% python3 -q
>>> import numpy as np
>>> from numpy import linalg as LA
>>> np.set_printoptions(precision=2, suppress=True, linewidth=100, floatmode="fixed")
>>> def tidy(a):
...     return np.round(a, 2) + 0
... 
>>> J = np.load("out17.npy")
>>> J
array([[ 67, -10,  27,  -5,   3,  10,  41,  27,  20, -23],
       [-10,  93, -27,  21,  -3, -49,  38,  22,  50,  16],
       [ 27, -27, 118, -60,  45,   7,  41,  40,   0, -18],
       [ -5,  21, -60, 105, -22,   5, -21, -57,  20,  83],
       [  3,  -3,  45, -22,  99, -15,  26,  -9,  22,   6],
       [ 10, -49,   7,   5, -15,  56, -25,  10, -41,  18],
       [ 41,  38,  41, -21,  26, -25,  89,  62,  40,  -4],
       [ 27,  22,  40, -57,  -9,  10,  62, 114,  10, -37],
       [ 20,  50,   0,  20,  22, -41,  40,  10,  74, -10],
       [-23,  16, -18,  83,   6,  18,  -4, -37, -10, 122]])
>>> other = J[0, 0] * J[1:] - np.outer(J[1:, 0], J[0])
>>> other
array([[    0,  6131, -1539,  1357,  -171, -3183,  2956,  1744,  3550,   842],
       [    0, -1539,  7177, -3885,  2934,   199,  1640,  1951,  -540,  -585],
       [    0,  1357, -3885,  7010, -1459,   385, -1202, -3684,  1440,  5446],
       [    0,  -171,  2934, -1459,  6624, -1035,  1619,  -684,  1414,   471],
       [    0, -3183,   199,   385, -1035,  3652, -2085,   400, -2947,  1436],
       [    0,  2956,  1640, -1202,  1619, -2085,  4282,  3047,  1860,   675],
       [    0,  1744,  1951, -3684,  -684,   400,  3047,  6909,   130, -1858],
       [    0,  3550,  -540,  1440,  1414, -2947,  1860,   130,  4558,  -210],
       [    0,   842,  -585,  5446,   471,  1436,   675, -1858,  -210,  7645]])
>>> LA.matrix_rank(other), LA.matrix_rank(J)
(np.int64(8), np.int64(9))
>>> w, vecs = LA.eigh(J)
>>> vec = np.array([-1, 1, 2, -2, 2, -2, 1, 1, 0, 1])
>>> tidy(vec @ J @ vec / (vec @ vec)), tidy(w[0]), tidy(w[-1])
(np.float64(164.05), np.float64(0.0), np.float64(304.81))
>>> np.abs(J).sum(axis=1).max(), tidy(np.abs(w).max())
(np.int64(399), np.float64(304.81))
>>> m1 = np.load("arr.npy")
>>> tidy(m1)
array([[-0.05, -0.22, -0.55, -0.09,  0.17,  0.50,  0.35,  0.02, -0.15, -0.46,  0.04],
       [-0.20, -0.06,  0.13, -0.64,  0.27,  0.24,  0.06, -0.32,  0.31,  0.35,  0.28],
       [ 0.15,  0.28, -0.05,  0.22, -0.34,  0.50, -0.46, -0.17,  0.32, -0.15,  0.33],
       [-0.22, -0.11, -0.31, -0.32, -0.07, -0.41, -0.55, -0.34, -0.18, -0.33, -0.01],
       [-0.27,  0.33, -0.25, -0.22, -0.15, -0.23,  0.07,  0.64,  0.12, -0.02,  0.45],
       [ 0.68,  0.12, -0.53, -0.12, -0.01, -0.25,  0.10, -0.11,  0.26,  0.25, -0.08],
       [-0.49, -0.01, -0.31,  0.46,  0.28, -0.14,  0.01, -0.13,  0.55,  0.10, -0.17],
       [-0.15, -0.55, -0.24,  0.18, -0.48,  0.02,  0.05, -0.06, -0.19,  0.49,  0.28],
       [ 0.12,  0.06, -0.12,  0.26,  0.65,  0.04, -0.34,  0.08, -0.39,  0.25,  0.37],
       [ 0.20, -0.27,  0.24,  0.19,  0.09, -0.36,  0.27, -0.21,  0.21, -0.40,  0.58],
       [-0.20,  0.60, -0.08,  0.12, -0.14, -0.07,  0.39, -0.50, -0.36,  0.08,  0.14]])
>>> # orthonormal columns
>>> vec = np.array([-2, 4, -4, -3, -3, -5, 4, -4, -4, -3, 1])
>>> 11 - LA.matrix_rank(m1 - np.eye(11), tol=1e-8)
np.int64(1)
>>> tidy(m1.T @ (m1 @ vec))
array([-2.00,  4.00, -4.00, -3.00, -3.00, -5.00,  4.00, -4.00, -4.00, -3.00,  1.00])
>>> tidy(np.sort(np.abs(np.degrees(np.angle(LA.eigvals(m1))))))
array([  0.00,  51.42,  51.42,  89.94,  89.94, 103.45, 103.45, 133.25, 133.25, 176.28, 176.28])
>>> tidy(LA.inv(m1))
array([[-0.05, -0.20,  0.15, -0.22, -0.27,  0.68, -0.49, -0.15,  0.12,  0.20, -0.20],
       [-0.22, -0.06,  0.28, -0.11,  0.33,  0.12, -0.01, -0.55,  0.06, -0.27,  0.60],
       [-0.55,  0.13, -0.05, -0.31, -0.25, -0.53, -0.31, -0.24, -0.12,  0.24, -0.08],
       [-0.09, -0.64,  0.22, -0.32, -0.22, -0.12,  0.46,  0.18,  0.26,  0.19,  0.12],
       [ 0.17,  0.27, -0.34, -0.07, -0.15, -0.01,  0.28, -0.48,  0.65,  0.09, -0.14],
       [ 0.50,  0.24,  0.50, -0.41, -0.23, -0.25, -0.14,  0.02,  0.04, -0.36, -0.07],
       [ 0.35,  0.06, -0.46, -0.55,  0.07,  0.10,  0.01,  0.05, -0.34,  0.27,  0.39],
       [ 0.02, -0.32, -0.17, -0.34,  0.64, -0.11, -0.13, -0.06,  0.08, -0.21, -0.50],
       [-0.15,  0.31,  0.32, -0.18,  0.12,  0.26,  0.55, -0.19, -0.39,  0.21, -0.36],
       [-0.46,  0.35, -0.15, -0.33, -0.02,  0.25,  0.10,  0.49,  0.25, -0.40,  0.08],
       [ 0.04,  0.28,  0.33, -0.01,  0.45, -0.08, -0.17,  0.28,  0.37,  0.58,  0.14]])
